% ipython --no-banner

In [1]: import numpy as np

In [2]: import numpy.linalg as la

In [3]: np.set_printoptions(precision=2, suppress=True, linewidth=100, floatmode="fixed")

In [4]: tidy = lambda a: np.round(a, 2) + 0

In [5]: other = np.array([[0, 2, 1], [1, 3, 2], [2, 0, 2], [2, 2, 3], [0, 1, 0], [3, 1, 1]])

In [6]: basis = np.array([[-3, 1, 1, -1, 0, -2], [1, 1, 2, -1, 0, 1], [3, 1, -3, 3, 2, -2]])

In [7]: E = other @ basis

In [8]: E
Out[8]: 
array([[ 5,  3,  1,  1,  2,  0],
       [ 6,  6,  1,  2,  4, -3],
       [ 0,  4, -4,  4,  4, -8],
       [ 5,  7, -3,  5,  6, -8],
       [ 1,  1,  2, -1,  0,  1],
       [-5,  5,  2, -1,  2, -7]])

In [9]: # null space of dimension 3

In [10]: tidy(la.det(E))
Out[10]: np.float64(0.0)

In [11]: tidy(np.sort(np.abs(la.eigvals(E))))
Out[11]: array([ 0.00,  0.00,  0.00,  4.36,  4.36, 12.71])

In [12]: (E + E.T) / 2
Out[12]: 
array([[ 5.00,  4.50,  0.50,  3.00,  1.50, -2.50],
       [ 4.50,  6.00,  2.50,  4.50,  2.50,  1.00],
       [ 0.50,  2.50, -4.00,  0.50,  3.00, -3.00],
       [ 3.00,  4.50,  0.50,  5.00,  2.50, -4.50],
       [ 1.50,  2.50,  3.00,  2.50,  0.00,  1.50],
       [-2.50,  1.00, -3.00, -4.50,  1.50, -7.00]])

In [13]: E.inv()
Traceback (most recent call last):
  Cell In[13], line 1
    E.inv()
AttributeError: 'numpy.ndarray' object has no attribute 'inv'


In [14]: E @ E
Out[14]: 
array([[ 50,  46,   5,  18,  32, -23],
       [ 95,  61,   4,  31,  46, -17],
       [ 88,   0,   0,  16,   8,  48],
       [138,  46,   5,  34,  40,  25],
       [  1,  15,  -1,   5,  10, -18],
       [ 37, -17, -15,  13,  -2,  28]])

In [15]: la.determinant(E)
Traceback (most recent call last):
  Cell In[15], line 1
    la.determinant(E)
AttributeError: module 'numpy.linalg' has no attribute 'determinant'


In [16]: tidy(np.abs(la.eigvals(E)).max())
Out[16]: np.float64(12.71)

In [17]: np.trace(E)
Out[17]: np.int64(5)

In [18]: (E - E.T) / 2
Out[18]: 
array([[ 0.00, -1.50,  0.50, -2.00,  0.50,  2.50],
       [ 1.50,  0.00, -1.50, -2.50,  1.50, -4.00],
       [-0.50,  1.50,  0.00,  3.50,  1.00, -5.00],
       [ 2.00,  2.50, -3.50,  0.00,  3.50, -3.50],
       [-0.50, -1.50, -1.00, -3.50,  0.00, -0.50],
       [-2.50,  4.00,  5.00,  3.50,  0.50,  0.00]])
